>>> import numpy as np
>>> import numpy.linalg as la
>>> np.set_printoptions(suppress=True, linewidth=100)
>>> tidy = lambda a: np.round(a, 3) + 0
>>> rng = np.random.default_rng(682)
>>> W0 = np.eye(8, dtype=int)[rng.permutation(8)] * np.array([2, 1, 2, 0, 1, 0, 1, 2])
>>> print(W0)
[[0 0 0 0 1 0 0 0]
 [0 0 0 0 0 0 0 2]
 [0 1 0 0 0 0 0 0]
 [0 0 0 0 0 0 0 0]
 [0 0 0 0 0 0 0 0]
 [0 0 2 0 0 0 0 0]
 [2 0 0 0 0 0 0 0]
 [0 0 0 0 0 0 1 0]]
>>> u = np.array([3, 1])
>>> print(np.polyval(u, W0[6]))
[7 1 1 1 1 1 1 1]
>>> print(np.correlate(W0[6], W0[5], "full"))
[0 0 0 0 0 4 0 0 0 0 0 0 0 0 0]
>>> print(tidy(la.norm(W0, axis=0)))
[2. 1. 2. 0. 1. 0. 1. 2.]
>>> print(W0 @ W0.T)
[[1 0 0 0 0 0 0 0]
 [0 4 0 0 0 0 0 0]
 [0 0 1 0 0 0 0 0]
 [0 0 0 0 0 0 0 0]
 [0 0 0 0 0 0 0 0]
 [0 0 0 0 0 4 0 0]
 [0 0 0 0 0 0 4 0]
 [0 0 0 0 0 0 0 1]]
>>> print(W0.T @ W0)
[[4 0 0 0 0 0 0 0]
 [0 1 0 0 0 0 0 0]
 [0 0 4 0 0 0 0 0]
 [0 0 0 0 0 0 0 0]
 [0 0 0 0 1 0 0 0]
 [0 0 0 0 0 0 0 0]
 [0 0 0 0 0 0 1 0]
 [0 0 0 0 0 0 0 4]]
>>> print(W0 @ W0)
[[0 0 0 0 0 0 0 0]
 [0 0 0 0 0 0 2 0]
 [0 0 0 0 0 0 0 2]
 [0 0 0 0 0 0 0 0]
 [0 0 0 0 0 0 0 0]
 [0 2 0 0 0 0 0 0]
 [0 0 0 0 2 0 0 0]
 [2 0 0 0 0 0 0 0]]
>>> print(np.flatnonzero(la.matrix_power((W0 != 0) + (W0.T != 0) + np.eye(8), 8)[0]))
[0 1 2 4 5 6 7]
>>> print(tidy(np.sort(la.eigvals(W0).real)))
[0. 0. 0. 0. 0. 0. 0. 0.]
>>> print(tidy(la.det(W0)))
0.0
>>> print((la.matrix_power((W0 != 0) + (W0.T != 0) + np.eye(8), 8) > 0).astype(int))
[[1 1 1 0 1 1 1 1]
 [1 1 1 0 1 1 1 1]
 [1 1 1 0 1 1 1 1]
 [0 0 0 1 0 0 0 0]
 [1 1 1 0 1 1 1 1]
 [1 1 1 0 1 1 1 1]
 [1 1 1 0 1 1 1 1]
 [1 1 1 0 1 1 1 1]]
